>>> import numpy as np
>>> import numpy.linalg as la
>>> np.set_printoptions(precision=2, suppress=True, linewidth=200)
>>> tidy = lambda a: np.round(a, 2) + 0
>>> sv = 5 * 0.9 ** np.arange(3)
>>> rng = np.random.default_rng(941438)
>>> arr = rng.normal(size=(22, 3)) * rng.permutation(sv)
>>> print(tidy(arr))
[[ -0.39   8.73  -3.42]
 [  3.73   4.27   6.7 ]
 [ -4.67  -1.35   5.79]
 [ -3.19  -0.33  -4.28]
 [  1.33   1.89   0.67]
 [ -2.04  -0.16   4.25]
 [  0.39   2.39   2.73]
 [ -4.32   4.64  -0.1 ]
 [ -3.07  -6.24   7.13]
 [ -5.54 -11.54   1.57]
 [  0.29   2.74  -0.69]
 [  3.76  -2.63   6.86]
 [ -3.7   -6.    -0.22]
 [  1.57   2.43  -2.81]
 [ -2.84   4.91  -8.94]
 [ -0.47  -6.12   1.53]
 [  0.79   7.28   6.05]
 [ -2.95  -0.32   1.78]
 [ -0.67   1.57  -1.75]
 [ -3.58   6.03  -7.03]
 [  7.8    0.39  -3.37]
 [ -1.1   -6.25   7.33]]
>>> B = arr / la.norm(arr, axis=1, keepdims=True)
>>> G = B @ B.T
>>> print(np.argwhere(np.triu(np.abs(G) > 0.95, 1)))
[[ 0 10]
 [ 0 15]
 [ 2  5]
 [ 4 12]
 [ 6 16]
 [ 8 13]
 [ 8 21]
 [ 9 12]
 [10 15]
 [11 14]
 [13 21]
 [14 18]
 [14 19]
 [17 20]
 [18 19]]
>>> print(tidy(la.norm(B, axis=1)))
[1. 1. 1. 1. 1. 1. 1. 1. 1. 1. 1. 1. 1. 1. 1. 1. 1. 1. 1. 1. 1. 1.]
>>> print((G - 2 * np.eye(22)).round(6).argmax(axis=1))
[10  6  5 14  1  2 16  0 21 12  0 21  9  0 19  9  6  2 19 18 13  8]
>>> print(tidy(np.degrees(np.arccos(np.clip(G[12, 19], -1, 1)))))
107.79
>>> B = np.c_[arr[:, :2] @ np.array([[1, 1], [3, 3]]), np.array([1, 1, -1, -2, 0, 2, 0, 1, -3, 5, -3, 4, 5, 2, 4, -5, -4, -2, -1, 4, -2, -2])]
>>> print(tidy(B))
[[ 25.82  25.82   1.  ]
 [ 16.55  16.55   1.  ]
 [ -8.72  -8.72  -1.  ]
 [ -4.16  -4.16  -2.  ]
 [  7.01   7.01   0.  ]
 [ -2.52  -2.52   2.  ]
 [  7.57   7.57   0.  ]
 [  9.6    9.6    1.  ]
 [-21.79 -21.79  -3.  ]
 [-40.17 -40.17   5.  ]
 [  8.5    8.5   -3.  ]
 [ -4.13  -4.13   4.  ]
 [-21.69 -21.69   5.  ]
 [  8.87   8.87   2.  ]
 [ 11.9   11.9    4.  ]
 [-18.83 -18.83  -5.  ]
 [ 22.63  22.63  -4.  ]
 [ -3.9   -3.9   -2.  ]
 [  4.05   4.05  -1.  ]
 [ 14.51  14.51   4.  ]
 [  8.96   8.96  -2.  ]
 [-19.85 -19.85  -2.  ]]
>>> print(tidy(la.norm(la.qr(arr)[0].T @ B, axis=0) ** 2 / ((B ** 2).sum(axis=0) + 1e-12)))
[1.   1.   0.13]
>>> print(la.matrix_rank(np.c_[arr, B]))
4
>>> print(tidy(la.lstsq(arr, B[:, 0])[0]))
[1. 3. 0.]
>>> print(tidy(la.norm(B - arr @ la.lstsq(arr, B)[0], axis=0)))
[ 0.    0.   12.75]
>>> print(la.matrix_rank(B))
2
